% ipython --no-banner

In [1]: import numpy as np

In [2]: import numpy.linalg as la

In [3]: np.set_printoptions(precision=3, suppress=True, linewidth=200)

In [4]: arr = np.load("data.npy")

In [5]: print(arr)
[[ 1  0  1 -2 -1  1  1  2 -1]
 [ 1 -1 -2  1  0 -3  3  2 -2]
 [ 2  1 -2  1  0  0  1  3 -1]
 [ 1  1 -3  1 -2  0 -3 -1 -1]]

In [6]: M2 = arr / np.sqrt((arr ** 2).mean(axis=1, keepdims=True))

In [7]: print(M2[3])
[ 0.577  0.577 -1.732  0.577 -1.155  0.    -1.732 -0.577 -0.577]

In [8]: print(la.matrix_rank(M2) == la.matrix_rank(arr))
True

In [9]: t3 = np.stack([arr, 5 * arr, arr[::-1]])

In [10]: print(t3.shape)
(3, 4, 9)

In [11]: print(np.einsum("bij,cij->bc", t3, t3))
[[  95  475   22]
 [ 475 2375  110]
 [  22  110   95]]

In [12]: print(t3.sum(axis=0))
[[  7   1   3 -11  -8   6   3  11  -7]
 [  8  -5 -14   7   0 -18  19  15 -13]
 [ 13   5 -14   7   0  -3   9  20  -8]
 [  7   6 -17   4 -13   1 -17  -4  -7]]

In [13]: print(la.matrix_rank(t3))
[4 4 4]

In [14]: U, s = la.svd(arr)
---------------------------------------------------------------------------
ValueError                                Traceback (most recent call last)
Cell In[14], line 1
----> 1 U, s = la.svd(arr)

ValueError: too many values to unpack (expected 2)

In [15]: U, s, vt = la.svd(arr, full_matrices=False)

In [16]: print(np.round(vt @ vt.T, 3) + 0)
[[1. 0. 0. 0.]
 [0. 1. 0. 0.]
 [0. 0. 1. 0.]
 [0. 0. 0. 1.]]

In [17]: print(np.round(np.sqrt((s ** 2).sum()), 3), np.round(la.norm(arr), 3))
9.747 9.747

In [18]: print((s > 1e-8).sum())
4

In [19]: print(np.allclose(U * s @ vt, arr))
True

In [20]: print(s / s[0])
[1.    0.807 0.556 0.316]

In [21]: print(s)
[6.792 5.479 3.773 2.149]

In [22]: print(np.abs(vt[0]))
[0.317 0.029 0.384 0.151 0.03  0.324 0.457 0.542 0.348]

In [23]: W0 = np.array([[-1, -1, -1, -1, -1, -1],
    ...:     [-1, -2, -2, -2, -2, -2],
    ...:     [-1, -2, -3, -3, -3, -3],
    ...:     [-1, -2, -3, -4, -4, -4],
    ...:     [-1, -2, -3, -4, -5, -5],
    ...:     [-1, -2, -3, -4, -5, -6]])

In [24]: q, vecs = la.qr(W0[:, :5])[0], la.qr(W0[:, 5:])[0]

In [25]: s = la.svd(q.T @ vecs, compute_uv=False)

In [26]: print(np.round(la.norm(q @ q.T - vecs @ vecs.T, 2), 3))
1.0

In [27]: print((s > 0.9).sum())
1

In [28]: rng = np.random.default_rng(86)

In [29]: idx = rng.permutation(6)

In [30]: M2 = W0[:, idx] * rng.choice([-1, 1], 6)

In [31]: print(M2)
[[-1  1  1  1  1 -1]
 [-2  2  2  2  1 -2]
 [-3  3  2  3  1 -3]
 [-4  3  2  4  1 -4]
 [-5  3  2  5  1 -4]
 [-6  3  2  5  1 -4]]

In [32]: U, _, vt = la.svd(W0.T @ M2)

In [33]: print(np.round(la.lstsq(W0, M2)[0], 3) + 0)
[[ 0.  0.  0.  0. -1.  0.]
 [ 0.  0. -1.  0.  0.  0.]
 [ 0. -1.  0.  0.  0.  0.]
 [ 0.  0.  0.  0.  0.  1.]
 [ 0.  0.  0. -1.  0.  0.]
 [ 1.  0.  0.  0.  0.  0.]]

In [34]: r0 = np.array([-3, 1, 1, -3, 3, -2])

In [35]: M2 = W0 + np.outer(r0, np.eye(6)[2])

In [36]: print(la.matrix_rank(M2 - W0))
1

In [37]: print(np.round(la.det(M2) / la.det(W0), 3), round(1 + la.solve(W0, r0)[2], 3))
-3.0 -3.0

In [38]: ev, vecs = la.eigvalsh(W0)
---------------------------------------------------------------------------
ValueError                                Traceback (most recent call last)
Cell In[38], line 1
----> 1 ev, vecs = la.eigvalsh(W0)

ValueError: too many values to unpack (expected 2)

In [39]: ev, vecs = la.eigh(W0)

In [40]: print(np.round(vecs.T @ W0 @ vecs, 3) + 0)
[[-17.207   0.      0.      0.      0.      0.   ]
 [  0.     -1.988   0.      0.      0.      0.   ]
 [  0.      0.     -0.775   0.      0.      0.   ]
 [  0.      0.      0.     -0.446   0.      0.   ]
 [  0.      0.      0.      0.     -0.319   0.   ]
 [  0.      0.      0.      0.      0.     -0.265]]

In [41]: print(ev)
[-17.207  -1.988  -0.775  -0.446  -0.319  -0.265]

In [42]: E = np.loadtxt("arr.csv", delimiter=",")

In [43]: print(E)
[[0. 0. 0. 0. 0.]
 [0. 0. 0. 2. 0.]
 [0. 0. 0. 0. 0.]
 [0. 2. 0. 0. 0.]
 [0. 0. 0. 0. 0.]]

In [44]: M2 = E + rng.integers(-2, 3, (5, 2)) @ rng.integers(-2, 3, (2, 5))

In [45]: print(M2)
[[-2.  4. -3. -6.  3.]
 [-4.  6. -4. -6.  2.]
 [ 4. -6.  4.  8. -2.]
 [ 0.  0.  2.  4. -4.]
 [ 2. -3.  2.  4. -1.]]

In [46]: print(np.abs(M2 - E).sum(axis=1))
[18. 24. 24. 12. 12.]

In [47]: def softmax(z):
    ...:     e = np.exp(z - z.max(axis=-1, keepdims=True))
    ...:     return e / e.sum(axis=-1, keepdims=True)
    ...: 

In [48]: print(np.round(softmax(10 * M2[2]), 3) + 0)
[0. 0. 0. 1. 0.]

In [49]: print(np.round(softmax(M2[2]), 3) + 0)
[0.018 0.    0.018 0.965 0.   ]

In [50]: print(np.round(softmax(M2[2] + -1), 3) + 0)
[0.018 0.    0.018 0.965 0.   ]

In [51]: att = M2 @ M2.T / np.sqrt(5)

In [52]: print(softmax(att).round(6).argmax(axis=1))
[1 1 2 2 2]

In [53]: print(softmax(att)[2] @ M2)
[ 4. -6.  4.  8. -2.]

In [54]: idx = rng.permutation(5)

In [55]: print(idx)
[0 2 3 1 4]

In [56]: M2 = E[idx][:, idx]

In [57]: print(np.round(la.det(M2), 3), np.round(la.det(E[idx]), 3))
0.0 0.0

In [58]: print(M2)
[[0. 0. 0. 0. 0.]
 [0. 0. 0. 0. 0.]
 [0. 0. 0. 2. 0.]
 [0. 0. 2. 0. 0.]
 [0. 0. 0. 0. 0.]]

In [59]: A = np.load("a.npy")

In [60]: print(A)
[[1 0 0 0 0 0 0 0]
 [2 1 0 0 0 0 0 0]
 [3 1 1 0 0 0 0 0]
 [7 7 1 1 0 0 0 0]
 [7 9 4 2 1 0 0 0]
 [3 9 2 4 6 1 0 0]
 [2 8 6 5 6 5 1 0]
 [2 9 7 4 3 5 7 1]]

In [61]: print(round(float(la.norm(A)), 3))
28.983

In [62]: print(np.count_nonzero(A))
36

In [63]: print(np.abs(A).max())
9

In [64]: print(la.svd(A, compute_uv=False))
[26.187 10.094  6.321  2.918  1.668  1.059  0.094  0.001]

In [65]: U, s, vt = la.svd(A, full_matrices=False)

In [66]: print(np.round(U.T @ A @ vt.T, 3) + 0)
[[26.187  0.     0.     0.     0.     0.     0.     0.   ]
 [ 0.    10.094  0.     0.     0.     0.     0.     0.   ]
 [ 0.     0.     6.321  0.     0.     0.     0.     0.   ]
 [ 0.     0.     0.     2.918  0.     0.     0.     0.   ]
 [ 0.     0.     0.     0.     1.668  0.     0.     0.   ]
 [ 0.     0.     0.     0.     0.     1.059  0.     0.   ]
 [ 0.     0.     0.     0.     0.     0.     0.094  0.   ]
 [ 0.     0.     0.     0.     0.     0.     0.     0.001]]

In [67]: print(np.round(s / s[0], 3) + 0)
[1.    0.385 0.241 0.111 0.064 0.04  0.004 0.   ]

In [68]: print(s)
[26.187 10.094  6.321  2.918  1.668  1.059  0.094  0.001]

In [69]: print(np.round(U.T @ U, 3) + 0)
[[1. 0. 0. 0. 0. 0. 0. 0.]
 [0. 1. 0. 0. 0. 0. 0. 0.]
 [0. 0. 1. 0. 0. 0. 0. 0.]
 [0. 0. 0. 1. 0. 0. 0. 0.]
 [0. 0. 0. 0. 1. 0. 0. 0.]
 [0. 0. 0. 0. 0. 1. 0. 0.]
 [0. 0. 0. 0. 0. 0. 1. 0.]
 [0. 0. 0. 0. 0. 0. 0. 1.]]

In [70]: print(np.abs(vt[0]))
[0.337 0.716 0.369 0.286 0.29  0.213 0.161 0.02 ]

In [71]: print(np.abs(U[:, 0]).round(6).argmax())
7

In [72]: print(A @ A)
[[  1   0   0   0   0   0   0   0]
 [  4   1   0   0   0   0   0   0]
 [  8   2   1   0   0   0   0   0]
 [ 31  15   2   1   0   0   0   0]
 [ 58  36  10   4   1   0   0   0]
 [100 102  32  20  12   1   0   0]
 [130 156  51  42  42  10   1   0]
 [121 181  82  69  78  45  14   1]]
